$ python3 -q
>>> import numpy as np
>>> np.set_printoptions(suppress=True, linewidth=120)
>>> rnd = lambda a: np.round(a, 2) + 0
>>> mat = np.loadtxt("x.csv", delimiter=",")
>>> mat
array([[0., 0., 1., 0., 3., 1., 3., 2., 3., 2.],
       [0., 0., 1., 0., 3., 2., 3., 2., 0., 3.],
       [0., 0., 0., 3., 2., 1., 0., 2., 1., 2.],
       [0., 0., 0., 0., 2., 2., 0., 2., 1., 2.],
       [0., 0., 0., 0., 0., 3., 0., 0., 2., 3.],
       [0., 0., 0., 0., 0., 0., 1., 0., 1., 1.],
       [0., 0., 0., 0., 0., 0., 0., 2., 1., 3.],
       [0., 0., 0., 0., 0., 0., 0., 0., 1., 2.],
       [0., 0., 0., 0., 0., 0., 0., 0., 0., 2.],
       [0., 0., 0., 0., 0., 0., 0., 0., 0., 0.]])
>>> rnd(mat @ np.linalg.pinv(mat) @ mat)
array([[0., 0., 1., 0., 3., 1., 3., 2., 3., 2.],
       [0., 0., 1., 0., 3., 2., 3., 2., 0., 3.],
       [0., 0., 0., 3., 2., 1., 0., 2., 1., 2.],
       [0., 0., 0., 0., 2., 2., 0., 2., 1., 2.],
       [0., 0., 0., 0., 0., 3., 0., 0., 2., 3.],
       [0., 0., 0., 0., 0., 0., 1., 0., 1., 1.],
       [0., 0., 0., 0., 0., 0., 0., 2., 1., 3.],
       [0., 0., 0., 0., 0., 0., 0., 0., 1., 2.],
       [0., 0., 0., 0., 0., 0., 0., 0., 0., 2.],
       [0., 0., 0., 0., 0., 0., 0., 0., 0., 0.]])
>>> rnd(np.trace(np.linalg.pinv(mat) @ mat))
np.float64(8.0)
>>> np.unique(mat.round(6), axis=0).shape
(10, 10)
>>> t3 = np.stack([mat, -2 * mat, mat[::-1]])
>>> t3.sum(axis=0)
array([[ 0.,  0., -1.,  0., -3., -1., -3., -2., -3., -2.],
       [ 0.,  0., -1.,  0., -3., -2., -3., -2.,  0., -1.],
       [ 0.,  0.,  0., -3., -2., -1.,  0., -2.,  0.,  0.],
       [ 0.,  0.,  0.,  0., -2., -2.,  0.,  0.,  0.,  1.],
       [ 0.,  0.,  0.,  0.,  0., -3.,  1.,  0., -1., -2.],
       [ 0.,  0.,  0.,  0.,  0.,  3., -1.,  0.,  1.,  2.],
       [ 0.,  0.,  0.,  0.,  2.,  2.,  0.,  0.,  0., -1.],
       [ 0.,  0.,  0.,  3.,  2.,  1.,  0.,  2.,  0.,  0.],
       [ 0.,  0.,  1.,  0.,  3.,  2.,  3.,  2.,  0.,  1.],
       [ 0.,  0.,  1.,  0.,  3.,  1.,  3.,  2.,  3.,  2.]])
>>> rnd(np.linalg.norm(t3, axis=(1, 2)))
array([12.69, 25.38, 12.69])
>>> np.linalg.matrix_rank(t3)
array([8, 8, 8])
>>> print(np.einsum("bij,cij->bc", t3, t3))
[[ 161. -322.   54.]
 [-322.  644. -108.]
 [  54. -108.  161.]]
>>> np.linalg.matrix_rank(mat, rtol=0.1)
np.int64(6)
>>> A2 = np.array([[0, 3, -3], [2, 3, -3], [-3, -3, -3]])
>>> cent = np.array([[2]])
>>> J = np.block([[A2, np.zeros((3, 1))], [np.zeros((1, 3)), cent]])
>>> J
array([[ 0.,  3., -3.,  0.],
       [ 2.,  3., -3.,  0.],
       [-3., -3., -3.,  0.],
       [ 0.,  0.,  0.,  2.]])
>>> ev, V = np.linalg.eig(J)
>>> rnd(np.sort(np.linalg.eigvals(J.T)))
array([-5.09, -1.14,  2.  ,  6.23])
>>> rnd(J @ V[:, 0] - ev[0] * V[:, 0])
array([0., 0., 0., 0.])
>>> rnd(np.sort(np.linalg.eigvals(J @ J)))
array([ 1.29,  4.  , 25.93, 38.78])
>>> np.prod(ev)
np.float64(72.0)
>>> rnd(ev)
array([ 6.23, -1.14, -5.09,  2.  ])
>>> P = np.triu(np.array([[6, 5, 4, 2], [7, 8, 4, 6], [0, 0, 8, 3], [7, 5, 0, 2]]), 1) + np.eye(4)
>>> A2 = P @ J @ np.linalg.inv(P)
>>> print(rnd(np.linalg.det(A2)))
72.0
>>> np.linalg.matrix_rank(A2)
np.int64(4)
>>> print(P @ J - J @ P)
[[ -2.   3. -39.  -5.]
 [-12. -22. -32.  -1.]
 [  0.  15.  24.  39.]
 [  0.   0.   0.   0.]]
>>> A2
array([[  -2.,   16.,  -86.,  170.],
       [ -10.,   41., -139.,  203.],
       [  -3.,   12.,  -39.,   57.],
       [   0.,    0.,    0.,    2.]])
>>> np.trace(A2), np.trace(J)
(np.float64(2.0), np.float64(2.0))
>>> W0 = np.loadtxt("test14.csv", delimiter=",")
>>> W0
array([[ 0.3, -0.4,  1. , -0.9, -0.6, -1.5,  0.7,  0.8],
       [-0.2, -0.2,  0.9,  0.8,  0.5, -0.1, -0.8,  0.3],
       [ 6. , -2. , -2. ,  0. ,  6. ,  8. , -3. , -5. ],
       [-0.9,  0.7, -0.7, -1. ,  0.4, -0.7,  2. ,  1.1],
       [-0.2, -0.1, -1.1, -1. , -0.9,  1.1, -0.3, -0.5],
       [ 1.6,  0. , -0.7, -1.4,  1.1,  1.3,  0.5,  0.9],
       [-0.6, -0.3,  0.7, -0.7, -0.5,  0.4,  0.9, -0.4],
       [-1.3, -2.2, -0.1, -1.1,  0.1,  0.8,  2.4,  0.1],
       [ 0.7,  0.9,  0.3, -1.6, -1.1, -0.1,  1.3,  1.4],
       [-1.5,  0.4,  2.6,  0.1, -0.9, -0.5,  0. , -0.2],
       [ 1.6, -0.8, -1.6,  0.6,  0.2,  1.2,  0.9, -0.9],
       [ 0.3,  1.6,  0.3,  0.8,  0.9, -0.6, -1.1,  1.9],
       [-0.2,  1. , -1.2,  0. , -0.4,  0.1,  0.6,  1.2],
       [ 0.1, -2.1,  0.4,  0.7,  2.2, -0.1, -1. ,  0. ],
       [ 2.5, -1.3,  0.1, -0.5,  0.9,  1.2,  1.3,  0.3],
       [-0.6, -1.1, -0.1,  0.4,  0.2,  0. ,  0.9,  0.4],
       [-1. ,  0.7, -0.1,  0.9,  1. , -0.1,  0.5,  0.6],
       [-0.2,  0.2, -0.1, -0.6,  0.2,  0.5, -0.7,  0. ],
       [-0.2, -0.5,  0.5,  0.2,  0.8, -0.4, -1.1,  1.8],
       [-1.9,  0.2, -1. ,  1.1,  0.9,  0.5, -1.1,  0.6],
       [-0.1,  1.2, -0.2, -1. ,  0.9, -2.4,  1.4, -0.7],
       [ 0.2, -0.1,  0.7, -0.6,  0.1, -1.2, -0.2, -0.8],
       [-1. ,  0.4, -0.5,  1.5, -0.2,  1.5, -0.1,  1. ],
       [ 0.2,  0.4,  0. ,  1. , -1. ,  0. , -1.2,  0.7]])
>>> idx = W0[:, 7] > np.median(W0[:, 7])
>>> u = W0[idx].mean(axis=0) - W0[~idx].mean(axis=0)
>>> ((W0 - W0.mean(axis=0)) @ u > 0).astype(int)
array([1, 1, 0, 1, 0, 0, 0, 0, 1, 1, 0, 1, 1, 0, 0, 1, 1, 1, 1, 1, 1, 0, 1, 1])
>>> np.argsort(-np.abs(u).round(6), kind="stable")
array([7, 1, 0, 5, 4, 3, 2, 6])
>>> rnd((((W0 - W0.mean(axis=0)) @ u > 0) == idx).mean())
np.float64(0.79)
>>> idx.astype(int)
array([1, 0, 0, 1, 0, 1, 0, 0, 1, 0, 0, 1, 1, 0, 0, 1, 1, 0, 1, 1, 0, 0, 1, 1])
>>> E = np.load("dump.npy")
>>> E
array([[4, 3, 5, 2, 3, 0, 5, 0],
       [1, 5, 4, 5, 1, 0, 5, 4],
       [1, 1, 3, 4, 2, 4, 3, 0],
       [4, 1, 3, 1, 1, 1, 1, 5],
       [4, 0, 3, 2, 4, 0, 0, 2],
       [0, 1, 1, 3, 1, 5, 5, 2],
       [1, 4, 2, 2, 3, 1, 3, 0]])
>>> A2 = E[0, 0] * E[1:] - np.outer(E[1:, 0], E[0])
>>> A2
array([[  0,  17,  11,  18,   1,   0,  15,  16],
       [  0,   1,   7,  14,   5,  16,   7,   0],
       [  0,  -8,  -8,  -4,  -8,   4, -16,  20],
       [  0, -12,  -8,   0,   4,   0, -20,   8],
       [  0,   4,   4,  12,   4,  20,  20,   8],
       [  0,  13,   3,   6,   9,   4,   7,   0]])
>>> print(np.linalg.matrix_rank(A2), np.linalg.matrix_rank(E))
6 7
>>> rnd(np.linalg.norm(E[4] - E[3]))
np.float64(4.69)
>>> E[4] @ E[3]
np.int64(41)
>>> rnd(np.linalg.norm(E[4], 1)), rnd(np.linalg.norm(E[4], np.inf))
(np.float64(15.0), np.float64(4.0))
>>> rnd(np.linalg.norm(E, axis=1))
array([ 9.38, 10.44,  7.48,  7.42,  7.  ,  8.12,  6.63])
>>> rnd(np.linalg.norm(E, 2))
np.float64(18.37)
>>> A2 = E / np.sqrt((E ** 2).mean(axis=1, keepdims=True))
>>> print(rnd(np.linalg.norm(A2, axis=1)))
[2.83 2.83 2.83 2.83 2.83 2.83 2.83]
>>> rnd(A2[4])
array([1.62, 0.  , 1.21, 0.81, 1.62, 0.  , 0.  , 0.81])
>>> np.linalg.matrix_rank(A2) == np.linalg.matrix_rank(E)
np.True_
>>> cov = E.T @ E
>>> np.linalg.matrix_rank(cov)
np.int64(7)
>>> print(np.diag(cov))
[51 53 73 63 41 43 94 49]
>>> print(rnd(np.linalg.eigvalsh(cov)[::-1]))
[337.32  56.03  31.28  27.97   8.05   4.74   1.62   0.  ]
>>> (E @ E.T).shape
(7, 7)
>>> M = np.load("m.npy")
>>> M
array([[ 0,  0,  0,  0,  0,  0,  0,  0,  0,  0],
       [ 2,  0,  2,  0,  0,  3,  0,  0,  0,  0],
       [ 0,  0, -3,  0,  0,  0,  0,  0,  0,  3],
       [ 0,  0,  2,  0, -2,  0,  0,  3,  0,  0]])
>>> rng = np.random.default_rng(5348)
>>> A2 = M + rng.integers(-2, 3, (4, 3)) @ rng.integers(-2, 3, (3, 10))
>>> print(A2)
[[ 2  0  1 -1 -2  0  2 -1  1  1]
 [-4 -4 -2  0  2  3  0  0 -4 -4]
 [-3  2 -4  3  5  0 -6  3 -1  2]
 [-2  0  1  1  0  0 -2  4 -1 -1]]
>>> print(A2 - M)
[[ 2  0  1 -1 -2  0  2 -1  1  1]
 [-6 -4 -4  0  2  0  0  0 -4 -4]
 [-3  2 -1  3  5  0 -6  3 -1 -1]
 [-2  0 -1  1  2  0 -2  1 -1 -1]]
>>> rnd(np.linalg.svd(A2 - M, compute_uv=False))
array([12.81,  8.31,  0.  ,  0.  ])
>>> np.linalg.matrix_rank(A2 - M, tol=1e-8)
np.int64(2)
>>> np.abs(A2 - M).sum(axis=1)
array([11, 24, 25, 11])
>>> x = np.array([2, 2, 2, 0, 0, 1, 0, 0, 2, 2])
>>> A2 @ np.eye(10)[6]
array([ 2.,  0., -6., -2.])
>>> np.einsum("ij,j->i", A2, x)
array([ 10, -33,  -8,  -6])
>>> A2 @ x
array([ 10, -33,  -8,  -6])
>>> np.linalg.norm(A2 @ x) <= np.linalg.norm(A2, 2) * np.linalg.norm(x) + 1e-9
np.True_
>>> U, sv, Vt = np.linalg.svd(M)
>>> np.argmax(sv[:-1] / (sv[1:] + 1e-6)) + 1
np.int64(3)
>>> print(rnd(sv))
[5.3  3.61 3.3  0.  ]
>>> A2 = U[:, :3] @ np.diag(sv[:3]) @ Vt[:3]
>>> np.linalg.matrix_rank(A2)
np.int64(3)
>>> print(np.linalg.matrix_rank(M, rtol=0.05))
3
>>> rnd(np.linalg.norm(M - A2, 2)), rnd(sv[3])
(np.float64(0.0), np.float64(0.0))
>>> rnd(A2)
array([[ 0.,  0.,  0.,  0.,  0.,  0.,  0.,  0.,  0.,  0.],
       [ 2.,  0.,  2.,  0.,  0.,  3.,  0.,  0.,  0.,  0.],
       [ 0.,  0., -3.,  0.,  0.,  0.,  0.,  0.,  0.,  3.],
       [ 0.,  0.,  2.,  0., -2.,  0.,  0.,  3.,  0.,  0.]])
>>> rk = np.linalg.matrix_rank(M)
>>> rk
np.int64(3)
>>> N = np.linalg.svd(M)[2][rk:].T
>>> [int(np.linalg.matrix_rank(M[:, :j + 1])) for j in range(10)]
[1, 1, 2, 2, 3, 3, 3, 3, 3, 3]
>>> [int(np.linalg.matrix_rank(M[:i])) for i in range(1, len(M) + 1)]
[0, 1, 2, 3]
>>> rnd(N @ N.T)
array([[ 0.73,  0.  , -0.12,  0.  , -0.04, -0.41,  0.  ,  0.05,  0.  , -0.12],
       [ 0.  ,  1.  ,  0.  ,  0.  ,  0.  ,  0.  ,  0.  ,  0.  ,  0.  ,  0.  ],
       [-0.12,  0.  ,  0.38,  0.  ,  0.12, -0.18,  0.  , -0.18,  0.  ,  0.38],
       [ 0.  ,  0.  ,  0.  ,  1.  ,  0.  ,  0.  ,  0.  ,  0.  ,  0.  ,  0.  ],
       [-0.04,  0.  ,  0.12,  0.  ,  0.73, -0.05,  0.  ,  0.41,  0.  ,  0.12],
       [-0.41,  0.  , -0.18,  0.  , -0.05,  0.39,  0.  ,  0.08,  0.  , -0.18],
       [ 0.  ,  0.  ,  0.  ,  0.  ,  0.  ,  0.  ,  1.  ,  0.  ,  0.  ,  0.  ],
       [ 0.05,  0.  , -0.18,  0.  ,  0.41,  0.08,  0.  ,  0.39,  0.  , -0.18],
       [ 0.  ,  0.  ,  0.  ,  0.  ,  0.  ,  0.  ,  0.  ,  0.  ,  1.  ,  0.  ],
       [-0.12,  0.  ,  0.38,  0.  ,  0.12, -0.18,  0.  , -0.18,  0.  ,  0.38]])
